$ ipython --no-banner

In [1]: import numpy as np

In [2]: from numpy import linalg as LA

In [3]: np.set_printoptions(precision=2, suppress=True, linewidth=160)

In [4]: arr = np.load("mat.npy")

In [5]: print(arr)
[[-5.  5.  0. -3.  2.  1.  0. -3.  1.]
 [ 0. -5.  0. -3. -5.  5. -3. -3.  2.]
 [ 4. -3.  3. -5.  5. -1.  2. -2. -3.]
 [ 1. -3. -4. -2.  3.  3.  1.  3. -1.]
 [-3.  1. -4.  4.  0.  2.  3. -1. -1.]
 [-4.  5.  5.  3. -3.  1.  3. -3. -3.]
 [ 0.  0.  0.  0.  0.  0. -3. -3.  2.]
 [ 0.  0.  0.  0.  0.  0. -2. -1.  2.]
 [ 0.  0.  0.  0.  0.  0.  3.  2. -3.]]

In [6]: print(np.round(np.abs(LA.eigvals(arr)).max(), 2))
11.6

In [7]: print(round(LA.det(arr), 2))
-13790.0

In [8]: print((arr - arr.T) / 2)
[[ 0.   2.5 -2.  -2.   2.5  2.5  0.  -1.5  0.5]
 [-2.5  0.   1.5  0.  -3.   0.  -1.5 -1.5  1. ]
 [ 2.  -1.5  0.  -0.5  4.5 -3.   1.  -1.  -1.5]
 [ 2.   0.   0.5  0.  -0.5  0.   0.5  1.5 -0.5]
 [-2.5  3.  -4.5  0.5  0.   2.5  1.5 -0.5 -0.5]
 [-2.5  0.   3.   0.  -2.5  0.   1.5 -1.5 -1.5]
 [ 0.   1.5 -1.  -0.5 -1.5 -1.5  0.  -0.5 -0.5]
 [ 1.5  1.5  1.  -1.5  0.5  1.5  0.5  0.   0. ]
 [-0.5 -1.   1.5  0.5  0.5  1.5  0.5  0.   0. ]]

In [9]: print(np.sort(np.abs(LA.eigvals(arr))))
[ 0.32  0.44  2.93  4.33  4.33  4.64  4.64  7.12 11.6 ]

In [10]: print(LA.matrix_power(arr, 2))
[[ 12. -34.   9.  17. -47.  16.   0.  -9.  -6.]
 [ -8.  54.  57.  16.   1. -39.  33.  12. -35.]
 [-24.  41.   4.   9.  26. -20.  11. -36.   1.]
 [-44.  56.  -1.  51. -18.  -7.   5. -12.   8.]
 [ -5. -10. -18.  24. -25.  20. -11.  10.   8.]
 [ 48. -67.  20. -43.  -2.  20. -20. -16.  -3.]
 [  0.   0.   0.   0.   0.   0.  21.  16. -18.]
 [  0.   0.   0.   0.   0.   0.  14.  11. -12.]
 [  0.   0.   0.   0.   0.   0. -22. -17.  19.]]

In [11]: print(np.trace(arr))
-15.0

In [12]: U, sigma, Vh = LA.svd(arr)

In [13]: print(sigma)
[13.91 11.4   9.91  7.92  7.66  4.13  1.57  0.67  0.03]

In [14]: out = U[:, :8] @ np.diag(sigma[:8]) @ Vh[:8]

In [15]: print(LA.matrix_rank(arr, rtol=0.05))
7

In [16]: print(LA.matrix_rank(out))
8

In [17]: print(round(LA.norm(arr - out) / LA.norm(arr), 2))
0.0

In [18]: print(round(float(LA.norm(arr - out, 2)), 2), round(sigma[8], 2))
0.03 0.03

In [19]: print(out.round(2) + 0)
[[-5.    5.    0.   -3.    2.    1.    0.   -3.    1.  ]
 [ 0.   -5.    0.   -3.   -5.    5.   -3.   -3.    2.  ]
 [ 4.   -3.    3.   -5.    5.   -1.    2.   -2.   -3.  ]
 [ 1.   -3.   -4.   -2.    3.    3.    1.    3.   -1.  ]
 [-3.    1.   -4.    4.    0.    2.    3.   -1.   -1.  ]
 [-4.    5.    5.    3.   -3.    1.    3.   -3.   -3.  ]
 [ 0.    0.    0.    0.    0.    0.   -3.   -3.    2.  ]
 [ 0.02  0.01 -0.01  0.   -0.01  0.01 -1.99 -1.    2.  ]
 [ 0.01  0.01  0.    0.    0.    0.    3.    2.   -3.  ]]
